$ ipython --no-banner

In [1]: import numpy as np

In [2]: np.set_printoptions(precision=1, suppress=True, linewidth=200)

In [3]: rd = lambda a: np.round(a, 1) + 0

In [4]: mat = np.load("w.npy")

In [5]: mat
Out[5]: 
array([[-3, -2, -1],
       [ 0,  1,  2],
       [ 3,  4,  5],
       [ 6,  7,  8],
       [ 9, 10, 11]])

In [6]: def softmax(z):
   ...:     e = np.exp(z - z.max(axis=-1, keepdims=True))
   ...:     return e / e.sum(axis=-1, keepdims=True)
   ...: 

In [7]: rd(softmax(mat).sum(axis=1))
Out[7]: array([1., 1., 1., 1., 1.])

In [8]: scores = mat @ mat.T / np.sqrt(3)

In [9]: rd(softmax(scores))
Out[9]: 
array([[1., 0., 0., 0., 0.],
       [0., 0., 0., 0., 1.],
       [0., 0., 0., 0., 1.],
       [0., 0., 0., 0., 1.],
       [0., 0., 0., 0., 1.]])

In [10]: rd(softmax(scores + np.triu(np.full(scores.shape, -np.inf), 1)))
Out[10]: 
array([[1., 0., 0., 0., 0.],
       [0., 1., 0., 0., 0.],
       [0., 0., 1., 0., 0.],
       [0., 0., 0., 1., 0.],
       [0., 0., 0., 0., 1.]])

In [11]: rk = np.linalg.matrix_rank(mat)

In [12]: print(rk)
2

In [13]: ns = np.linalg.svd(mat)[2][rk:].T

In [14]: [int(np.linalg.matrix_rank(np.delete(mat, i, axis=0))) for i in range(5)]
Out[14]: [2, 2, 2, 2, 2]

In [15]: np.linalg.matrix_rank(mat.T @ mat), np.linalg.matrix_rank(mat @ mat.T)
Out[15]: (np.int64(2), np.int64(2))

In [16]: rd(ns @ ns.T)
Out[16]: 
array([[ 0.2, -0.3,  0.2],
       [-0.3,  0.7, -0.3],
       [ 0.2, -0.3,  0.2]])

In [17]: ns.shape
Out[17]: (3, 1)

In [18]: np.allclose(mat @ ns, 0)
Out[18]: True

In [19]: print(rd(ns[:, 0] / ns[np.abs(ns[:, 0]).round(6).argmax(), 0]))
[-0.5  1.  -0.5]

In [20]: [int(np.linalg.matrix_rank(mat[:, :j + 1])) for j in range(3)]
Out[20]: [1, 2, 2]

In [21]: rd(mat @ ns)
Out[21]: 
array([[0.],
       [0.],
       [0.],
       [0.],
       [0.]])

In [22]: left, sig, vt = np.linalg.svd(mat)

In [23]: rd(sig)
Out[23]: array([22.7,  2.3,  0. ])

In [24]: print(np.argmax(sig[:-1] / (sig[1:] + 1e-6)) + 1)
2

In [25]: Y = left[:, :2] @ np.diag(sig[:2]) @ vt[:2]

In [26]: np.linalg.matrix_rank(mat, rtol=0.05)
Out[26]: np.int64(2)

In [27]: arr = np.array([[0.2, -1.3, -1.8],
    ...:     [0.5, -0.1, 0.0],
    ...:     [-0.4, 0.5, -0.2],
    ...:     [-0.6, 1.6, -1.6],
    ...:     [-0.8, 0.2, -2.8],
    ...:     [-0.6, -0.6, -1.2]])

In [28]: arr
Out[28]: 
array([[ 0.2, -1.3, -1.8],
       [ 0.5, -0.1,  0. ],
       [-0.4,  0.5, -0.2],
       [-0.6,  1.6, -1.6],
       [-0.8,  0.2, -2.8],
       [-0.6, -0.6, -1.2]])

In [29]: rng = np.random.default_rng(452)

In [30]: Y = arr + rng.integers(-2, 3, (6, 2)) @ rng.integers(-2, 3, (2, 3))

In [31]: rd(Y)
Out[31]: 
array([[-0.8, -4.3, -6.8],
       [ 1.5,  2.9,  5. ],
       [-3.4,  1.5, -0.2],
       [-2.6,  3.6,  0.4],
       [-4.8,  0.2, -4.8],
       [ 1.4, -0.6, -0.2]])

In [32]: Y - arr
Out[32]: 
array([[-1., -3., -5.],
       [ 1.,  3.,  5.],
       [-3.,  1.,  0.],
       [-2.,  2.,  2.],
       [-4.,  0., -2.],
       [ 2.,  0.,  1.]])

In [33]: np.linalg.matrix_rank(Y - arr, tol=1e-8)
Out[33]: np.int64(2)

In [34]: print(np.abs(Y - arr).sum(axis=1))
[9. 9. 4. 6. 6. 3.]

In [35]: rd(np.linalg.norm(Y, 1)), rd(np.linalg.norm(Y, np.inf))
Out[35]: (np.float64(17.4), np.float64(11.9))

In [36]: rd(Y[5] @ Y[4])
Out[36]: np.float64(-5.9)

In [37]: rd(np.linalg.norm(Y, 2))
Out[37]: np.float64(11.3)

In [38]: rd(np.linalg.norm(arr, axis=1))
Out[38]: array([2.2, 0.5, 0.7, 2.3, 2.9, 1.5])

In [39]: rd(arr[1] @ arr[5])
Out[39]: np.float64(-0.2)

In [40]: print(rd(np.linalg.norm(arr) ** 2 / np.linalg.norm(arr, 2) ** 2))
1.4

In [41]: u, v = arr[1], arr[4]

In [42]: print(rd(u @ u))
0.3

In [43]: rd(u @ v)
Out[43]: np.float64(-0.4)

In [44]: p = (u @ v) / (u @ u) * u

In [45]: rd(np.linalg.norm(u + v) ** 2 + np.linalg.norm(u - v) ** 2)
Out[45]: np.float64(17.6)

In [46]: np.linalg.matrix_rank(np.outer(u, v))
Out[46]: np.int64(1)

In [47]: rd((v - p) @ u)
Out[47]: np.float64(0.0)

In [48]: rd(np.outer(u, v))
Out[48]: 
array([[-0.4,  0.1, -1.4],
       [ 0.1,  0. ,  0.3],
       [ 0. ,  0. ,  0. ]])
